In [1]: import numpy as np

In [2]: np.set_printoptions(precision=1, suppress=True, linewidth=160, legacy="1.25")

In [3]: mat = np.loadtxt("sample11.csv", delimiter=",")

In [4]: print(mat)
[[ 3. -2.]
 [-2. -3.]]

In [5]: ev, evecs = np.linalg.eigh(mat)

In [6]: x0 = np.array([-2, -1])

In [7]: print(x0 @ mat @ x0)
1.0

In [8]: print(np.round(evecs * np.abs(ev) @ evecs.T, 1) + 0)
[[3.6 0. ]
 [0.  3.6]]

In [9]: print(np.linalg.eigvalsh(mat[1:, 1:]))
[-3.]

In [10]: print(mat.T @ mat)
[[13.  0.]
 [ 0. 13.]]

In [11]: print(mat[:, 1] @ mat[:, 0])
0.0

In [12]: print(np.linalg.svd(mat, compute_uv=False))
[3.6 3.6]

In [13]: print(mat @ mat.T)
[[13.  0.]
 [ 0. 13.]]

In [14]: print(np.linalg.pinv(mat))
[[ 0.2 -0.2]
 [-0.2 -0.2]]

In [15]: M = np.loadtxt("run1.csv", delimiter=",")

In [16]: print(M)
[[ 0.  0. -3.  0.  0.  0.]
 [ 0. -2.  0.  0. -1.  2.]
 [ 0.  0.  0.  0.  0.  0.]]

In [17]: theta = np.radians(30)

In [18]: r_ = np.eye(6)

In [19]: r_[1, 1] = r_[5, 5] = np.cos(theta)

In [20]: r_[1, 5], r_[5, 1] = -np.sin(theta), np.sin(theta)

In [21]: print(r_)
[[ 1.   0.   0.   0.   0.   0. ]
 [ 0.   0.9  0.   0.   0.  -0.5]
 [ 0.   0.   1.   0.   0.   0. ]
 [ 0.   0.   0.   1.   0.   0. ]
 [ 0.   0.   0.   0.   1.   0. ]
 [ 0.   0.5  0.   0.   0.   0.9]]

In [22]: Y = M @ r_.T

In [23]: print(np.linalg.svd(M, compute_uv=False), np.linalg.svd(Y, compute_uv=False))
[3. 3. 0.] [3. 3. 0.]

In [24]: print(np.abs(Y - M).max(axis=0))
[0.  0.7 0.  0.  0.  1.3]

In [25]: print(np.allclose(M @ M.T, Y @ Y.T))
True

In [26]: print(round(np.linalg.det(r_), 1), round(np.trace(r_), 1))
1.0 5.7

In [27]: print(np.linalg.norm(r_, axis=0))
[1. 1. 1. 1. 1. 1.]

In [28]: print(r_[:, 5] @ r_[:, 3])
0.0

In [29]: print(np.linalg.svd(r_, compute_uv=False))
[1. 1. 1. 1. 1. 1.]

In [30]: print(np.round(r_.T @ r_, 1) + 0)
[[1. 0. 0. 0. 0. 0.]
 [0. 1. 0. 0. 0. 0.]
 [0. 0. 1. 0. 0. 0.]
 [0. 0. 0. 1. 0. 0.]
 [0. 0. 0. 0. 1. 0.]
 [0. 0. 0. 0. 0. 1.]]

In [31]: print(np.linalg.pinv(r_))
[[ 1.   0.   0.   0.   0.   0. ]
 [ 0.   0.9  0.   0.   0.   0.5]
 [ 0.   0.   1.   0.   0.   0. ]
 [ 0.   0.   0.   1.   0.   0. ]
 [ 0.   0.   0.   0.   1.   0. ]
 [ 0.  -0.5  0.   0.   0.   0.9]]

In [32]: x0 = np.array([-2, 1, -1, 3, -2, 1])

In [33]: h1 = np.maximum(M @ x0, 0)

In [34]: print(np.maximum(M @ (3 * x0), 0))
[9. 6. 0.]

In [35]: print(np.flatnonzero(h1 > 1e-9))
[0 1]

In [36]: print(np.tanh(M @ x0))
[1. 1. 0.]

In [37]: print(M * (h1 > 1e-9)[:, None])
[[ 0.  0. -3.  0.  0.  0.]
 [ 0. -2.  0.  0. -1.  2.]
 [ 0.  0.  0.  0.  0.  0.]]

In [38]: print(h1)
[3. 2. 0.]

In [39]: data = np.loadtxt("a.csv", delimiter=",")

In [40]: print(data)
[[-0.7 -0.3 -0.7]
 [-0.7 -0.2  0.7]
 [-0.3  0.9 -0.1]]

In [41]: x0 = np.array([2, 2])

In [42]: h1 = np.maximum(mat @ x0, 0)

In [43]: print(h1)
[2. 0.]

In [44]: print(mat * (h1 > 1e-9)[:, None])
[[ 3. -2.]
 [-0. -0.]]

In [45]: theta = np.radians(60)

In [46]: r_ = np.eye(3)

In [47]: r_[0, 0] = r_[2, 2] = np.cos(theta)

In [48]: r_[0, 2], r_[2, 0] = -np.sin(theta), np.sin(theta)

In [49]: print(r_)
[[ 0.5  0.  -0.9]
 [ 0.   1.   0. ]
 [ 0.9  0.   0.5]]

In [50]: Y = data @ r_.T

In [51]: print(np.allclose(np.linalg.norm(data, axis=1), np.linalg.norm(Y, axis=1)))
True

In [52]: print(Y)
[[ 0.3 -0.3 -0.9]
 [-1.  -0.2 -0.2]
 [-0.1  0.9 -0.3]]

In [53]: Y = np.array([[9, 4, 9, 9, 5],
    ...:     [0, -3, 6, -5, 5],
    ...:     [-4, -5, -3, 4, 3],
    ...:     [4, 8, 8, 7, -8],
    ...:     [3, 9, -1, 3, -4]])

In [54]: X = Y - Y.T

In [55]: print(X)
[[  0   4  13   5   2]
 [ -4   0  11 -13  -4]
 [-13 -11   0  -4   4]
 [ -5  13   4   0 -11]
 [ -2   4  -4  11   0]]

In [56]: print(np.round(X @ np.linalg.pinv(X) @ X, 1) + 0)
[[  0.   4.  13.   5.   2.]
 [ -4.   0.  11. -13.  -4.]
 [-13. -11.   0.  -4.   4.]
 [ -5.  13.   4.   0. -11.]
 [ -2.   4.  -4.  11.   0.]]

In [57]: print(np.abs(np.diag(np.linalg.qr(X)[1])) > 1e-9)
[ True  True  True  True False]

In [58]: print(np.unique(X.round(6), axis=0).shape)
(5, 5)

In [59]: print(np.allclose(X[:-1].T @ np.linalg.lstsq(X[:-1].T, X[-1])[0], X[-1]))
True

In [60]: print(round(np.abs(data).max(), 1))
0.9

In [61]: data[:, 3]
IndexError: index 3 is out of bounds for axis 1 with size 3


In [62]: data[3]
IndexError: index 3 is out of bounds for axis 0 with size 3


In [63]: print(round(np.linalg.norm(data), 1))
1.7

In [64]: W0 = np.load("test14.npy")

In [65]: print(W0)
[[ 2 -1]
 [-1 -2]]

In [66]: ev, evecs = np.linalg.eigh(W0)

In [67]: print(ev.sum(), np.trace(W0))
0.0 0

In [68]: print(np.unique(ev.round(6) + 0, return_counts=True)[1])
[1 1]

In [69]: print((ev > 1e-8).sum(), (ev < -1e-8).sum())
1 1

In [70]: print(np.abs(evecs[:, -1]))
[1.  0.2]

In [71]: print(np.round(evecs.T @ evecs, 1) + 0)
[[1. 0.]
 [0. 1.]]

In [72]: print(np.linalg.eigvalsh(W0 @ W0))
[5. 5.]

In [73]: sigma = 20 * 0.2 ** np.arange(3)

In [74]: Q, _ = np.linalg.qr(np.array([[1.0, 0.2, -1.5], [0.9, -0.8, -0.5], [0.0, 1.7, -0.5]]))

In [75]: rng = np.random.default_rng(48)

In [76]: J = rng.normal(size=(20, 3)) * sigma @ Q

In [77]: print(J)
[[  1.   -3.1   7.5]
 [-21.3   6.5 -17.2]
 [-11.1   5.6 -12.2]
 [-19.4   5.6 -12.3]
 [ 15.8  -6.1  12.6]
 [-21.4   7.  -14.7]
 [-17.6   5.  -12.6]
 [  1.5  -0.8   0.6]
 [  0.2   1.7  -3.8]
 [  4.1   0.3   4.1]
 [  3.9  -4.1   7.2]
 [ -9.4   1.7  -3.5]
 [ -0.5  -0.1   2.5]
 [-33.6  14.7 -33.5]
 [-21.5   7.1 -13.5]
 [-19.3   6.7 -15.3]
 [ 19.1  -5.8  12.3]
 [-26.8   6.9 -17.9]
 [ -2.7   0.6  -2.2]
 [ 12.6  -1.5   7.5]]

In [78]: Y = mat / np.linalg.norm(mat, axis=1, keepdims=True)

In [79]: gram = Y @ Y.T

In [80]: print(np.linalg.norm(Y, axis=1))
[1. 1.]

In [81]: print(gram.round(1) + 0)
[[1. 0.]
 [0. 1.]]

In [82]: print(gram[1].round(1) + 0)
[0. 1.]

In [83]: A = np.array([[0, 1, 0, 0, 3, 1],
    ...:     [0, 0, 3, 0, 1, 0],
    ...:     [0, 0, 0, 2, 3, 0],
    ...:     [0, 0, 0, 0, 0, 1],
    ...:     [0, 0, 0, 0, 0, 0],
    ...:     [0, 0, 0, 0, 0, 0]])

In [84]: print(np.prod(np.diag(A)), round(np.linalg.det(A), 1))
0 0.0

In [85]: np.linalg.inv(A)
LinAlgError: Singular matrix


In [86]: print(np.linalg.matrix_rank(A - A[0, 0] * np.eye(6)))
4

In [87]: print(np.argsort(-np.linalg.norm(A, axis=0).round(6), kind="stable")[:3])
[4 2 3]

In [88]: print(np.round(np.linalg.norm(A, 2) / np.linalg.norm(A), 1))
0.8

In [89]: print(np.unique(A.round(6), axis=0).shape)
(5, 6)

In [90]: print(np.allclose(A[:-1].T @ np.linalg.lstsq(A[:-1].T, A[-1])[0], A[-1]))
True

In [91]: np.linalg.inv(A)
LinAlgError: Singular matrix


In [92]: U, sigma, vt = np.linalg.svd(A)

In [93]: evecs = vt[:(sigma > 1e-8).sum()]

In [94]: x0 = A[1] + 5 * A[5] + rng.integers(2) * np.eye(6)[1]

In [95]: print(x0)
[0. 1. 3. 0. 1. 0.]

In [96]: print(np.allclose(evecs.T @ evecs @ x0, x0))
False

In [97]: print(round(float(np.linalg.norm(x0 - evecs.T @ evecs @ x0)), 1))
0.9

In [98]: F = np.loadtxt("block7.csv", delimiter=",")

In [99]: print(F)
[[-3.  0.]
 [-1.  0.]
 [ 4.  0.]
 [ 4.  0.]]

In [100]: Y = np.array([[1, 2, 2], [1, 2, 2]])

In [101]: print(np.vstack([F, Y.T]).shape)
(7, 2)

In [102]: print(np.einsum("ij->j", F))
[4. 0.]

In [103]: np.einsum("ij,ij->", F, Y)
ValueError: operands could not be broadcast together with remapped shapes [original->remapped]: (4,2)->(4,2) (2,3)->(2,3) 


In [104]: print(F @ Y)
[[-3. -6. -6.]
 [-1. -2. -2.]
 [ 4.  8.  8.]
 [ 4.  8.  8.]]

In [105]: Y @ F
ValueError: matmul: Input operand 1 has a mismatch in its core dimension 0, with gufunc signature (n?,k),(k,m?)->(n?,m?) (size 4 is different from 3)


In [106]: rk = np.linalg.matrix_rank(F)

In [107]: print(rk)
1

In [108]: N = np.linalg.svd(F)[2][rk:].T

In [109]: print(N[:, 0] / N[np.abs(N[:, 0]).round(6).argmax(), 0])
[0. 1.]

In [110]: print([int(np.linalg.matrix_rank(F[:i])) for i in range(1, len(F) + 1)])
[1, 1, 1, 1]

In [111]: print(N.shape)
(2, 1)

In [112]: print([int(np.linalg.matrix_rank(F[:, :j + 1])) for j in range(2)])
[1, 1]

In [113]: print(F @ N)
[[0.]
 [0.]
 [0.]
 [0.]]

In [114]: U, sigma, vt = np.linalg.svd(F)

In [115]: print(np.argmax(sigma[:-1] / (sigma[1:] + 1e-6)) + 1)
1

In [116]: print(sigma)
[6.5 0. ]

In [117]: Y = U[:, :1] @ np.diag(sigma[:1]) @ vt[:1]

In [118]: print(np.round(np.linalg.norm(F - Y, 2), 1), sigma[1])
0.0 0.0

In [119]: print(np.linalg.matrix_rank(Y))
1
